>>> import numpy as np
>>> np.set_printoptions(suppress=True, linewidth=160)
>>> def tidy(a):
...     return np.round(a, 2) + 0
... 
>>> K = np.loadtxt("dump.csv", delimiter=",")
>>> K
array([[ 8., -2., -1.,  0.,  3.,  0., -4.,  2.,  3.],
       [-4.,  6., -5.,  4., -3.,  3.,  4.,  1.,  1.],
       [ 3., -5., 14., -1.,  1.,  4., -2., -2.,  0.],
       [-5.,  1., -3., -2.,  5., -4.,  4.,  1., -2.],
       [ 4., -3., -4., -4., 24.,  0.,  2., -1., -1.],
       [ 0., -3.,  3., -4., -5., 18.,  1.,  4., -1.],
       [ 0., -5.,  1.,  2., -2.,  3., 16.,  1., -5.],
       [-3., -3.,  2.,  0., -2.,  1., -4., 25.,  2.],
       [-1., -3.,  2., -4.,  2.,  4., -2., -3., 23.]])
>>> rng = np.random.default_rng(59)
>>> idx = rng.permutation(9)
>>> idx
array([6, 2, 8, 4, 3, 7, 5, 0, 1])
>>> M2 = K[idx][:, idx]
>>> np.allclose(M2, K)
False
>>> M2
array([[16.,  1., -5., -2.,  2.,  1.,  3.,  0., -5.],
       [-2., 14.,  0.,  1., -1., -2.,  4.,  3., -5.],
       [-2.,  2., 23.,  2., -4., -3.,  4., -1., -3.],
       [ 2., -4., -1., 24., -4., -1.,  0.,  4., -3.],
       [ 4., -3., -2.,  5., -2.,  1., -4., -5.,  1.],
       [-4.,  2.,  2., -2.,  0., 25.,  1., -3., -3.],
       [ 1.,  3., -1., -5., -4.,  4., 18.,  0., -3.],
       [-4., -1.,  3.,  3.,  0.,  2.,  0.,  8., -2.],
       [ 4., -5.,  1., -3.,  4.,  1.,  3., -4.,  6.]])
>>> np.linalg.matrix_rank(K)
np.int64(9)
>>> K.sum(axis=1)
array([ 9.,  7., 12., -5., 17., 13., 11., 18., 18.])
>>> np.count_nonzero(K)
np.int64(74)
>>> tidy(np.linalg.norm(K))
np.float64(56.76)
>>> K - K[0]
array([[  0.,   0.,   0.,   0.,   0.,   0.,   0.,   0.,   0.],
       [-12.,   8.,  -4.,   4.,  -6.,   3.,   8.,  -1.,  -2.],
       [ -5.,  -3.,  15.,  -1.,  -2.,   4.,   2.,  -4.,  -3.],
       [-13.,   3.,  -2.,  -2.,   2.,  -4.,   8.,  -1.,  -5.],
       [ -4.,  -1.,  -3.,  -4.,  21.,   0.,   6.,  -3.,  -4.],
       [ -8.,  -1.,   4.,  -4.,  -8.,  18.,   5.,   2.,  -4.],
       [ -8.,  -3.,   2.,   2.,  -5.,   3.,  20.,  -1.,  -8.],
       [-11.,  -1.,   3.,   0.,  -5.,   1.,   0.,  23.,  -1.],
       [ -9.,  -1.,   3.,  -4.,  -1.,   4.,   2.,  -5.,  20.]])
>>> q, V = np.linalg.qr(K[:, :6])[0], np.linalg.qr(K[:, 6:])[0]
>>> sig = np.linalg.svd(q.T @ V, compute_uv=False)
>>> (sig > 0.9).sum()
np.int64(1)
>>> M2 = np.array([[-2, -2, -3],
...     [1, 0, -1],
...     [-3, -1, -1],
...     [1, 1, -1],
...     [3, 1, 3],
...     [0, 0, 3],
...     [0, 2, 2],
...     [3, 0, 1],
...     [-3, 2, -1]])
>>> K @ M2
array([[ -9., -14., -21.],
       [ 24.,  24.,  15.],
       [-57., -24.,  -8.],
       [ 42.,  20.,  33.],
       [ 69.,  18.,  75.],
       [-16., -12.,  50.],
       [  6.,  21.,  43.],
       [ 60.,  -2.,  22.],
       [-83.,  40.,  -4.]])
>>> M2 @ K
Traceback (most recent call last):
  File "<python-input-21>", line 1, in <module>
    M2 @ K
    ~~~^~~
ValueError: matmul: Input operand 1 has a mismatch in its core dimension 0, with gufunc signature (n?,k),(k,m?)->(n?,m?) (size 9 is different from 3)
>>> np.linalg.matrix_rank(K @ M2)
np.int64(3)
>>> np.einsum("ik,kj->ij", K, M2)
array([[ -9., -14., -21.],
       [ 24.,  24.,  15.],
       [-57., -24.,  -8.],
       [ 42.,  20.,  33.],
       [ 69.,  18.,  75.],
       [-16., -12.,  50.],
       [  6.,  21.,  43.],
       [ 60.,  -2.,  22.],
       [-83.,  40.,  -4.]])
>>> x0 = np.array([-4, 4, -1, 2, -1, -4, -2, -5, 5])
>>> target = K @ x0
>>> target
array([ -29.,   36.,  -51.,   11.,  -60., -117.,  -89., -111.,   98.])
>>> tidy(np.linalg.solve(K, -2 * target))
array([  8.,  -8.,   2.,  -4.,   2.,   8.,   4.,  10., -10.])
>>> tidy(np.linalg.solve(K, target))
array([-4.,  4., -1.,  2., -1., -4., -2., -5.,  5.])
>>> tidy(np.linalg.solve(K, K[:, 7]))
array([0., 0., 0., 0., 0., 0., 0., 1., 0.])
>>> tidy(np.linalg.solve(K, target + K[:, 8]))
array([-4.,  4., -1.,  2., -1., -4., -2., -5.,  6.])
>>> J = np.load("a.npy")
>>> tidy(J)
array([[ 0.  ,  2.  ,  0.99, -0.01,  1.99,  1.98,  0.04,  1.98,  1.02],
       [-0.01,  1.98,  1.03,  0.01,  2.  ,  2.  , -0.07,  1.98,  1.01],
       [ 0.  ,  1.99,  0.98,  0.01,  1.99,  2.02, -0.01,  2.02,  0.98],
       [-0.06,  1.97,  1.03, -0.01,  2.01,  2.03, -0.02,  2.02,  1.  ],
       [ 0.02,  2.02,  1.  ,  0.  ,  1.99,  2.02, -0.02,  2.  ,  1.03],
       [ 0.03,  2.  ,  0.96,  0.  ,  1.96,  2.01, -0.01,  2.01,  0.97],
       [ 0.01,  2.02,  1.01,  0.  ,  2.03,  2.01, -0.04,  1.98,  1.02],
       [ 0.99,  0.96,  1.01,  1.98,  1.  ,  2.01,  0.04,  2.01,  0.01],
       [ 0.97,  0.99,  0.97,  1.97,  1.01,  1.98,  0.02,  2.01,  0.01],
       [ 1.02,  0.98,  1.02,  2.01,  0.99,  1.99,  0.01,  1.99,  0.02],
       [ 1.01,  1.  ,  1.01,  2.03,  1.01,  2.01,  0.02,  2.01,  0.02],
       [ 1.  ,  0.99,  0.98,  2.  ,  1.01,  2.01, -0.03,  2.  , -0.02],
       [ 1.03,  0.98,  1.02,  2.03,  1.05,  1.97,  0.  ,  2.01,  0.04],
       [ 1.02,  0.98,  1.  ,  1.99,  1.01,  2.02,  0.  ,  2.  , -0.02]])
>>> u, r1 = J[6], J[7]
>>> tidy(u @ u)
np.float64(18.2)
>>> pr = (u @ r1) / (u @ u) * u
>>> np.linalg.matrix_rank(np.outer(u, r1))
np.int64(1)
>>> tidy((r1 - pr) @ u)
np.float64(0.0)
>>> tidy(np.linalg.norm(u + r1) ** 2 + np.linalg.norm(u - r1) ** 2)
np.float64(68.28)
>>> M2 = J / np.linalg.norm(J, axis=1, keepdims=True)
>>> G = M2 @ M2.T
>>> tidy(G[2])
array([1.  , 1.  , 1.  , 1.  , 1.  , 1.  , 1.  , 0.77, 0.77, 0.77, 0.77, 0.77, 0.77, 0.77])
>>> np.argwhere(np.triu(np.abs(G) > 0.95, 1))
array([[ 0,  1],
       [ 0,  2],
       [ 0,  3],
       [ 0,  4],
       [ 0,  5],
       [ 0,  6],
       [ 1,  2],
       [ 1,  3],
       [ 1,  4],
       [ 1,  5],
       [ 1,  6],
       [ 2,  3],
       [ 2,  4],
       [ 2,  5],
       [ 2,  6],
       [ 3,  4],
       [ 3,  5],
       [ 3,  6],
       [ 4,  5],
       [ 4,  6],
       [ 5,  6],
       [ 7,  8],
       [ 7,  9],
       [ 7, 10],
       [ 7, 11],
       [ 7, 12],
       [ 7, 13],
       [ 8,  9],
       [ 8, 10],
       [ 8, 11],
       [ 8, 12],
       [ 8, 13],
       [ 9, 10],
       [ 9, 11],
       [ 9, 12],
       [ 9, 13],
       [10, 11],
       [10, 12],
       [10, 13],
       [11, 12],
       [11, 13],
       [12, 13]])
>>> (G - 2 * np.eye(14)).round(6).argmax(axis=1)
array([ 4,  6,  5,  1,  6,  2,  4, 10, 10, 10,  9, 13,  9, 11])
>>> u = np.array([1, 2, 2, 1, 0, 2])
>>> r1 = np.array([9, 2, 3, 3, 0, 3, 7, 9])
>>> data = u[:, None] + r1[None, :]
>>> data
array([[10,  3,  4,  4,  1,  4,  8, 10],
       [11,  4,  5,  5,  2,  5,  9, 11],
       [11,  4,  5,  5,  2,  5,  9, 11],
       [10,  3,  4,  4,  1,  4,  8, 10],
       [ 9,  2,  3,  3,  0,  3,  7,  9],
       [11,  4,  5,  5,  2,  5,  9, 11]])
>>> # rows 1 and 2 are equal
>>> t3 = np.stack([data, 4 * data, data[::-1]])
>>> np.linalg.matrix_rank(t3.reshape(3, -1))
np.int64(2)
>>> np.linalg.matrix_rank(t3)
array([2, 2, 2])
>>> t3.shape
(3, 6, 8)
>>> tidy(np.linalg.norm(t3, axis=(1, 2)))
array([ 46.26, 185.04,  46.26])
>>> arr = np.loadtxt("sample2.csv", delimiter=",")
>>> arr
array([[ 0.,  9.,  6., -2.,  5., -9.,  3., -7., -1.,  3.],
       [-2.,  3.,  1., -8.,  3., -4., -7.,  1.,  3., -3.],
       [ 3., -2.,  9.,  2.,  1.,  4., -6., -4., -7., -9.],
       [-3., -1.,  0., -3., -7.,  7., -8., -4., -9., -4.],
       [-3.,  3.,  1.,  9., -2.,  6., -7., -3., -2.,  8.],
       [-7.,  7.,  1., -8.,  4.,  9.,  9.,  2.,  7., -2.],
       [-3.,  3.,  2.,  7., -2., -9., -5.,  9., -3., -2.],
       [ 2.,  6., -3.,  9., -4., -4.,  0.,  2., -8.,  7.],
       [-3.,  0., -1., -7.,  5.,  3., -4.,  6., -4.,  9.],
       [ 8., -4., -9., -2., -9., -6., -8., -7., -4.,  3.]])
>>> u = np.array([2, -2, 1, -2, -2, -2, 1, -1, 1, -1])
>>> M2 = arr + np.outer(u, np.eye(10)[6])
>>> np.linalg.matrix_rank(M2 - arr)
np.int64(1)
>>> np.linalg.matrix_rank(np.linalg.inv(M2) - np.linalg.inv(arr), tol=1e-8)
np.int64(1)
>>> M2
array([[  0.,   9.,   6.,  -2.,   5.,  -9.,   5.,  -7.,  -1.,   3.],
       [ -2.,   3.,   1.,  -8.,   3.,  -4.,  -9.,   1.,   3.,  -3.],
       [  3.,  -2.,   9.,   2.,   1.,   4.,  -5.,  -4.,  -7.,  -9.],
       [ -3.,  -1.,   0.,  -3.,  -7.,   7., -10.,  -4.,  -9.,  -4.],
       [ -3.,   3.,   1.,   9.,  -2.,   6.,  -9.,  -3.,  -2.,   8.],
       [ -7.,   7.,   1.,  -8.,   4.,   9.,   7.,   2.,   7.,  -2.],
       [ -3.,   3.,   2.,   7.,  -2.,  -9.,  -4.,   9.,  -3.,  -2.],
       [  2.,   6.,  -3.,   9.,  -4.,  -4.,  -1.,   2.,  -8.,   7.],
       [ -3.,   0.,  -1.,  -7.,   5.,   3.,  -3.,   6.,  -4.,   9.],
       [  8.,  -4.,  -9.,  -2.,  -9.,  -6.,  -9.,  -7.,  -4.,   3.]])
>>> def softmax(z):
...     e = np.exp(z - z.max(axis=-1, keepdims=True))
...     return e / e.sum(axis=-1, keepdims=True)
... 
>>> tidy(softmax(M2[5] + -2))
array([0.  , 0.1 , 0.  , 0.  , 0.  , 0.71, 0.1 , 0.  , 0.1 , 0.  ])
>>> tidy(softmax(M2).sum(axis=1))
array([1., 1., 1., 1., 1., 1., 1., 1., 1., 1.])
>>> att = M2 @ M2.T / np.sqrt(10)
>>> tidy(softmax(att))
array([[1., 0., 0., 0., 0., 0., 0., 0., 0., 0.],
       [0., 1., 0., 0., 0., 0., 0., 0., 0., 0.],
       [0., 0., 1., 0., 0., 0., 0., 0., 0., 0.],
       [0., 0., 0., 1., 0., 0., 0., 0., 0., 0.],
       [0., 0., 0., 0., 1., 0., 0., 0., 0., 0.],
       [0., 0., 0., 0., 0., 1., 0., 0., 0., 0.],
       [0., 0., 0., 0., 0., 0., 1., 0., 0., 0.],
       [0., 0., 0., 0., 0., 0., 0., 1., 0., 0.],
       [0., 0., 0., 0., 0., 0., 0., 0., 1., 0.],
       [0., 0., 0., 0., 0., 0., 0., 0., 0., 1.]])
>>> softmax(att).round(6).argmax(axis=1)
array([0, 1, 2, 3, 4, 5, 6, 7, 8, 9])
>>> softmax(att)[5] @ M2
array([-7.,  7.,  1., -8.,  4.,  9.,  7.,  2.,  7., -2.])
>>> x0 = np.array([2, 2, 1, 3, 3, 2, 2, 2, 1, 1])
>>> target = arr @ x0
>>> target
array([  9., -32.,  -8., -61.,  20.,  34.,   2.,  23.,   2., -77.])
>>> tidy(np.linalg.solve(arr.T, arr[2]))
array([0., 0., 1., 0., 0., 0., 0., 0., 0., 0.])
>>> tidy(np.linalg.solve(arr, 5 * target))
array([10., 10.,  5., 15., 15., 10., 10., 10.,  5.,  5.])
>>> ang = np.radians(72)
>>> Rm = np.eye(10)
>>> Rm[5, 5] = Rm[9, 9] = np.cos(ang)
>>> Rm[5, 9], Rm[9, 5] = -np.sin(ang), np.sin(ang)
>>> tidy(Rm)
array([[ 1.  ,  0.  ,  0.  ,  0.  ,  0.  ,  0.  ,  0.  ,  0.  ,  0.  ,  0.  ],
       [ 0.  ,  1.  ,  0.  ,  0.  ,  0.  ,  0.  ,  0.  ,  0.  ,  0.  ,  0.  ],
       [ 0.  ,  0.  ,  1.  ,  0.  ,  0.  ,  0.  ,  0.  ,  0.  ,  0.  ,  0.  ],
       [ 0.  ,  0.  ,  0.  ,  1.  ,  0.  ,  0.  ,  0.  ,  0.  ,  0.  ,  0.  ],
       [ 0.  ,  0.  ,  0.  ,  0.  ,  1.  ,  0.  ,  0.  ,  0.  ,  0.  ,  0.  ],
       [ 0.  ,  0.  ,  0.  ,  0.  ,  0.  ,  0.31,  0.  ,  0.  ,  0.  , -0.95],
       [ 0.  ,  0.  ,  0.  ,  0.  ,  0.  ,  0.  ,  1.  ,  0.  ,  0.  ,  0.  ],
       [ 0.  ,  0.  ,  0.  ,  0.  ,  0.  ,  0.  ,  0.  ,  1.  ,  0.  ,  0.  ],
       [ 0.  ,  0.  ,  0.  ,  0.  ,  0.  ,  0.  ,  0.  ,  0.  ,  1.  ,  0.  ],
       [ 0.  ,  0.  ,  0.  ,  0.  ,  0.  ,  0.95,  0.  ,  0.  ,  0.  ,  0.31]])
>>> M2 = arr @ Rm.T
>>> tidy(np.linalg.svd(arr, compute_uv=False)), tidy(np.linalg.svd(M2, compute_uv=False))
(array([29.85, 22.99, 19.71, 19.14, 17.05, 15.91, 10.65,  9.46,  3.89,  0.71]), array([29.85, 22.99, 19.71, 19.14, 17.05, 15.91, 10.65,  9.46,  3.89,  0.71]))
>>> np.allclose(arr @ arr.T, M2 @ M2.T)
True
>>> tidy(np.linalg.det(Rm)), tidy(np.trace(Rm))
(np.float64(1.0), np.float64(8.62))
>>> tidy(np.abs(M2 - arr).max(axis=0))
array([ 0.  ,  0.  ,  0.  ,  0.  ,  0.  , 11.75,  0.  ,  0.  ,  0.  , 10.63])
>>> idx = rng.permutation(10)
>>> idx
array([5, 2, 4, 8, 9, 6, 1, 0, 7, 3])
>>> M2 = arr[idx][:, idx]
>>> M2
array([[ 9.,  1.,  4.,  7., -2.,  9.,  7., -7.,  2., -8.],
       [ 4.,  9.,  1., -7., -9., -6., -2.,  3., -4.,  2.],
       [ 6.,  1., -2., -2.,  8., -7.,  3., -3., -3.,  9.],
       [ 3., -1.,  5., -4.,  9., -4.,  0., -3.,  6., -7.],
       [-6., -9., -9., -4.,  3., -8., -4.,  8., -7., -2.],
       [-9.,  2., -2., -3., -2., -5.,  3., -3.,  9.,  7.],
       [-4.,  1.,  3.,  3., -3., -7.,  3., -2.,  1., -8.],
       [-9.,  6.,  5., -1.,  3.,  3.,  9.,  0., -7., -2.],
       [-4., -3., -4., -8.,  7.,  0.,  6.,  2.,  2.,  9.],
       [ 7.,  0., -7., -9., -4., -8., -1., -3., -4., -3.]])
>>> np.allclose(M2, arr)
False
>>> np.diag(M2)
array([ 9.,  9., -2., -4.,  3., -5.,  3.,  0.,  2., -3.])
>>> tidy(np.sort(np.abs(np.linalg.eigvals(M2))))
array([ 4.12,  4.12,  8.96, 10.71, 11.1 , 11.1 , 15.97, 15.97, 19.59, 19.59])
>>> M = np.diag(np.array([1, 0, 1, 0, 0, 0])) + 3 * np.eye(6, k=1) + 3 * np.eye(6, k=-1)
>>> M
array([[1., 3., 0., 0., 0., 0.],
       [3., 0., 3., 0., 0., 0.],
       [0., 3., 1., 3., 0., 0.],
       [0., 0., 3., 0., 3., 0.],
       [0., 0., 0., 3., 0., 3.],
       [0., 0., 0., 0., 3., 0.]])
>>> x0 = np.array([0, 4, 1, 3, 2, 4])
>>> target = M @ x0
>>> target
array([12.,  3., 22.,  9., 21.,  6.])
>>> tidy(np.linalg.solve(M, -3 * target))
array([  0., -12.,  -3.,  -9.,  -6., -12.])
>>> tidy(np.linalg.solve(M, target + M[:, 1]))
array([0., 5., 1., 3., 2., 4.])
